% ipython --no-banner

In [1]: import numpy as np

In [2]: np.set_printoptions(suppress=True, linewidth=100)

In [3]: rnd = lambda a: np.round(a, 2) + 0

In [4]: K = np.loadtxt("block6.csv", delimiter=",")

In [5]: K
Out[5]: 
array([[ 0. ,  1.3,  0.9, -0.1,  0.3],
       [-0.5,  1.9, -0.3, -0.1,  1.1],
       [-0.1, -0.2,  0.2, -1.1, -0.1],
       [ 1.1,  1.3,  1.3, -0.6, -0.7],
       [ 1.9,  1.2,  0.2,  0.1,  1.5],
       [-1.3,  1.6, -0.5,  0.4,  1.6],
       [ 0.1, -0.5,  0.5,  0.8,  1.6],
       [ 0.2, -0.1, -0.8, -0.9,  0. ],
       [-1.3, -3.1, -1.3,  0.7, -0.6],
       [ 1.1,  1.1,  0. ,  0.2, -0.8],
       [ 0.6,  0.1,  0.6, -0.9, -2.2],
       [-3. , -9. , -3.5,  0.5, -8.5],
       [ 1.1, -1.5,  0.3, -0.2, -0.6],
       [-0.7,  1.6, -0.5,  0.7,  0. ],
       [ 0.2, -0.7,  0.9,  1. , -0.4],
       [ 0.9, -0.1, -0.2,  0.2, -0.7],
       [-2.3,  0.1, -1. , -0.2, -0.2],
       [ 0. , -0.2, -1. ,  0.8,  0. ],
       [-1.2, -0.8, -1.5,  0.3,  1. ],
       [-0.1, -1.1, -0.4, -0.5,  0.6],
       [ 0.2,  0.6, -0.4,  0.3, -0.3],
       [ 0.9,  2. ,  0.5,  0.4,  2.2]])

In [6]: Xs = K - K.mean(axis=0)

In [7]: Uu, sv, Vt = np.linalg.svd(Xs, full_matrices=False)

In [8]: rnd(sv)
Out[8]: array([14.53,  5.38,  3.87,  2.5 ,  2.2 ])

In [9]: rnd(Xs.mean(axis=0))
Out[9]: array([0., 0., 0., 0., 0.])

In [10]: rnd((sv ** 2).sum() ** 2 / (sv ** 4).sum())
Out[10]: np.float64(1.55)

In [11]: np.searchsorted(np.cumsum(sv ** 2) / (sv ** 2).sum(), 0.9) + 1
Out[11]: np.int64(2)

In [12]: M = np.array([[23.0, 5.0, 15.0], [5.0, -1.0, 3.0], [15.0, 3.0, 7.0]])

In [13]: rnd(np.linalg.matrix_power(M, 4))
Out[13]: 
array([[847091., 169415., 508245.],
       [169415.,  33899., 101649.],
       [508245., 101649., 304963.]])

In [14]: np.trace(M)
Out[14]: np.float64(29.0)

In [15]: rnd(np.linalg.det(M))
Out[15]: np.float64(132.0)

In [16]: (M + M.T) / 2
Out[16]: 
array([[23.,  5., 15.],
       [ 5., -1.,  3.],
       [15.,  3.,  7.]])

In [17]: Uu, sv, Vt = np.linalg.svd(M)

In [18]: rnd(sv)
Out[18]: array([33.,  2.,  2.])

In [19]: np.argmax(sv[:-1] / (sv[1:] + 1e-6)) + 1
Out[19]: np.int64(1)

In [20]: Y = Uu[:, :1] @ np.diag(sv[:1]) @ Vt[:1]

In [21]: np.linalg.matrix_rank(M, rtol=0.05)
Out[21]: np.int64(3)

In [22]: rnd(np.linalg.norm(M - Y, 2)), rnd(sv[1])
Out[22]: (np.float64(2.0), np.float64(2.0))

In [23]: W = np.array([[-3, 2], [2, -3], [3, 1]])

In [24]: b = np.array([1, 1])

In [25]: hid = np.maximum(M @ W + b, 0)

In [26]: (hid > 0).astype(int)
Out[26]: 
array([[0, 1],
       [0, 1],
       [0, 1]])

In [27]: hid
Out[27]: 
array([[ 0., 47.],
       [ 0., 17.],
       [ 0., 29.]])

In [28]: (hid > 0).mean(axis=0)
Out[28]: array([0., 1.])

In [29]: C = np.array([[5, 1], [1, 0]])

In [30]: W @ C
Out[30]: 
array([[-13,  -3],
       [  7,   2],
       [ 16,   3]])

In [31]: (hid @ C).round(6).argmax(axis=1)
Out[31]: array([0, 0, 0])

In [32]: evals, V = np.linalg.eigh(M)

In [33]: (evals > 1e-8).sum(), (evals < -1e-8).sum()
Out[33]: (np.int64(1), np.int64(2))

In [34]: np.unique(evals.round(6) + 0, return_counts=True)[1]
Out[34]: array([2, 1])

In [35]: rnd(V @ np.diag(evals) @ V.T)
Out[35]: 
array([[23.,  5., 15.],
       [ 5., -1.,  3.],
       [15.,  3.,  7.]])

In [36]: rnd(np.linalg.eigvalsh(M @ M))
Out[36]: array([   4.,    4., 1089.])

In [37]: rnd(np.linalg.svd(M, compute_uv=False))
Out[37]: array([33.,  2.,  2.])

In [38]: np.abs(V[:, -1]).round(6).argmax()
Out[38]: np.int64(0)
